$ python -q
>>> import numpy as np
>>> from numpy import linalg as LA
>>> np.set_printoptions(precision=2, suppress=True, linewidth=120, legacy="1.25")
>>> rd = lambda a: np.round(a, 2) + 0
>>> K = np.array([[1.44, -0.09, -0.21, -0.08, -0.04, 0.21, 0.38],
...     [-0.09, 1.87, 0.05, -0.28, 0.13, 0.07, 0.02],
...     [-0.21, 0.05, 1.86, 0.17, -0.11, 0.05, 0.17],
...     [-0.08, -0.28, 0.17, 1.35, 0.31, 0.12, -0.04],
...     [-0.04, 0.13, -0.11, 0.31, 1.84, -0.03, 0.08],
...     [0.21, 0.07, 0.05, 0.12, -0.03, 1.91, -0.13],
...     [0.38, 0.02, 0.17, -0.04, 0.08, -0.13, 1.73]])
>>> evals, vecs = LA.eigh(K)
>>> x0 = np.array([-2, 0, 0, 0, 0, 1, 2])
>>> rd(vecs * np.sqrt(evals) @ vecs.T)
array([[ 1.18, -0.04, -0.09, -0.03, -0.02,  0.09,  0.16],
       [-0.04,  1.36,  0.02, -0.12,  0.05,  0.03,  0.01],
       [-0.09,  0.02,  1.36,  0.07, -0.05,  0.02,  0.07],
       [-0.03, -0.12,  0.07,  1.15,  0.13,  0.05, -0.02],
       [-0.02,  0.05, -0.05,  0.13,  1.35, -0.01,  0.03],
       [ 0.09,  0.03,  0.02,  0.05, -0.01,  1.38, -0.05],
       [ 0.16,  0.01,  0.07, -0.02,  0.03, -0.05,  1.3 ]])
>>> rd(vecs * np.maximum(evals, 0) @ vecs.T)
array([[ 1.44, -0.09, -0.21, -0.08, -0.04,  0.21,  0.38],
       [-0.09,  1.87,  0.05, -0.28,  0.13,  0.07,  0.02],
       [-0.21,  0.05,  1.86,  0.17, -0.11,  0.05,  0.17],
       [-0.08, -0.28,  0.17,  1.35,  0.31,  0.12, -0.04],
       [-0.04,  0.13, -0.11,  0.31,  1.84, -0.03,  0.08],
       [ 0.21,  0.07,  0.05,  0.12, -0.03,  1.91, -0.13],
       [ 0.38,  0.02,  0.17, -0.04,  0.08, -0.13,  1.73]])
>>> rd(vecs * np.abs(evals) @ vecs.T)
array([[ 1.44, -0.09, -0.21, -0.08, -0.04,  0.21,  0.38],
       [-0.09,  1.87,  0.05, -0.28,  0.13,  0.07,  0.02],
       [-0.21,  0.05,  1.86,  0.17, -0.11,  0.05,  0.17],
       [-0.08, -0.28,  0.17,  1.35,  0.31,  0.12, -0.04],
       [-0.04,  0.13, -0.11,  0.31,  1.84, -0.03,  0.08],
       [ 0.21,  0.07,  0.05,  0.12, -0.03,  1.91, -0.13],
       [ 0.38,  0.02,  0.17, -0.04,  0.08, -0.13,  1.73]])
>>> rd(np.abs(K).sum(axis=1).max()), rd(np.abs(evals).max())
(2.62, 2.01)
